>>> import numpy as np
>>> np.set_printoptions(precision=1, suppress=True, linewidth=200)
>>> u = np.array([-4, 3, 2])
>>> data = np.array([np.roll(u, i) for i in range(3)])
>>> data
array([[-4,  3,  2],
       [ 2, -4,  3],
       [ 3,  2, -4]])
>>> Uu, sv = np.linalg.svd(data)
Traceback (most recent call last):
  File "<python-input-5>", line 1, in <module>
    Uu, sv = np.linalg.svd(data)
    ^^^^^^
ValueError: too many values to unpack (expected 2)
>>> Uu, sv, VT = np.linalg.svd(data, full_matrices=False)
>>> sv
array([6.6, 6.6, 1. ])
>>> Uu.shape, sv.shape, VT.shape
((3, 3), (3,), (3, 3))
>>> np.allclose(Uu * sv @ VT, data)
True
>>> np.round(VT @ VT.T, 1) + 0
array([[1., 0., 0.],
       [0., 1., 0.],
       [0., 0., 1.]])
>>> np.diff(data, axis=0)
array([[ 6, -7,  1],
       [ 1,  6, -7]])
>>> np.linalg.svd(data, compute_uv=False)
array([6.6, 6.6, 1. ])
>>> data.sum(axis=1)
array([1, 1, 1])
>>> data.shape
(3, 3)
>>> data.sum(axis=0)
array([1, 1, 1])
>>> round(np.linalg.norm(data), 1)
np.float64(9.3)
>>> data - data[0]
array([[ 0,  0,  0],
       [ 6, -7,  1],
       [ 7, -1, -6]])
>>> data.mean(axis=0)
array([0.3, 0.3, 0.3])
>>> hat = np.triu(np.array([[4, -2, -3], [-5, -4, -4], [0, 0, 1]]), 1) + np.eye(3)
>>> A2 = hat @ data @ np.linalg.inv(hat)
>>> A2
array([[ -17.,  -29., -159.],
       [ -10.,  -32., -139.],
       [   3.,    8.,   37.]])
>>> np.poly(A2)
array([  1.,  12.,  30., -43.])
>>> np.trace(A2), np.trace(data)
(np.float64(-12.0), np.int64(-12))
>>> hat @ data - data @ hat
array([[-13.,  -6.,   6.],
       [-12.,  -4.,   6.],
       [  0.,   6.,  17.]])
>>> round(float(np.linalg.det(data[::-1])), 1)
-43.0
>>> np.round(np.linalg.det(data.T), 1)
np.float64(43.0)
>>> round(np.linalg.det(2 * data), 1), round(float(np.linalg.det(data)), 1)
(np.float64(344.0), 43.0)
>>> np.linalg.eigvals(data)
array([ 1. +0.j , -6.5+0.9j, -6.5-0.9j])
>>> K = np.loadtxt("data.csv", delimiter=",")
>>> K
array([[14.,  0., 27.],
       [ 0.,  5.,  0.],
       [27.,  0., 86.]])
>>> L = np.linalg.cholesky(K)
>>> K / np.sqrt(np.outer(np.diag(K), np.diag(K)))
array([[1. , 0. , 0.8],
       [0. , 1. , 0. ],
       [0.8, 0. , 1. ]])
>>> L @ L.T
array([[14.,  0., 27.],
       [ 0.,  5.,  0.],
       [27.,  0., 86.]])
>>> L
array([[3.7, 0. , 0. ],
       [0. , 2.2, 0. ],
       [7.2, 0. , 5.8]])
>>> np.linalg.eigvalsh(K).min() > 0
np.True_
>>> np.abs(np.linalg.svd(K)[2][-1])
array([0.9, 0. , 0.3])
>>> np.linalg.cond(K) > 100
np.False_
>>> A = np.array([[0, 1, 0, 1, 0, 1],
...     [3, 1, 3, 1, 3, 1],
...     [0, 1, 0, 1, 0, 1],
...     [0, 1, 0, 1, 0, 1],
...     [3, 1, 3, 1, 3, 1],
...     [0, 1, 0, 1, 0, 1]])
>>> # column 2 repeats column 0
>>> np.linalg.lstsq(A[:-1].T, A[-1])[2]
np.int32(2)
>>> np.round(np.sort(np.abs(np.linalg.eigvals(A))), 1) + 0
array([0., 0., 0., 0., 0., 6.])
>>> np.linalg.matrix_power(A, 3)
array([[18, 18, 18, 18, 18, 18],
       [72, 72, 72, 72, 72, 72],
       [18, 18, 18, 18, 18, 18],
       [18, 18, 18, 18, 18, 18],
       [72, 72, 72, 72, 72, 72],
       [18, 18, 18, 18, 18, 18]])
>>> (A + A.T) / 2
array([[0. , 2. , 0. , 0.5, 1.5, 0.5],
       [2. , 1. , 2. , 1. , 2. , 1. ],
       [0. , 2. , 0. , 0.5, 1.5, 0.5],
       [0.5, 1. , 0.5, 1. , 0.5, 1. ],
       [1.5, 2. , 1.5, 0.5, 3. , 0.5],
       [0.5, 1. , 0.5, 1. , 0.5, 1. ]])
>>> A @ A
array([[ 3,  3,  3,  3,  3,  3],
       [12, 12, 12, 12, 12, 12],
       [ 3,  3,  3,  3,  3,  3],
       [ 3,  3,  3,  3,  3,  3],
       [12, 12, 12, 12, 12, 12],
       [ 3,  3,  3,  3,  3,  3]])
>>> A.inv()
Traceback (most recent call last):
  File "<python-input-45>", line 1, in <module>
    A.inv()
    ^^^^^
AttributeError: 'numpy.ndarray' object has no attribute 'inv'
>>> np.allclose(A, A.T)
False
>>> round(np.linalg.det(A), 1)
np.float64(0.0)
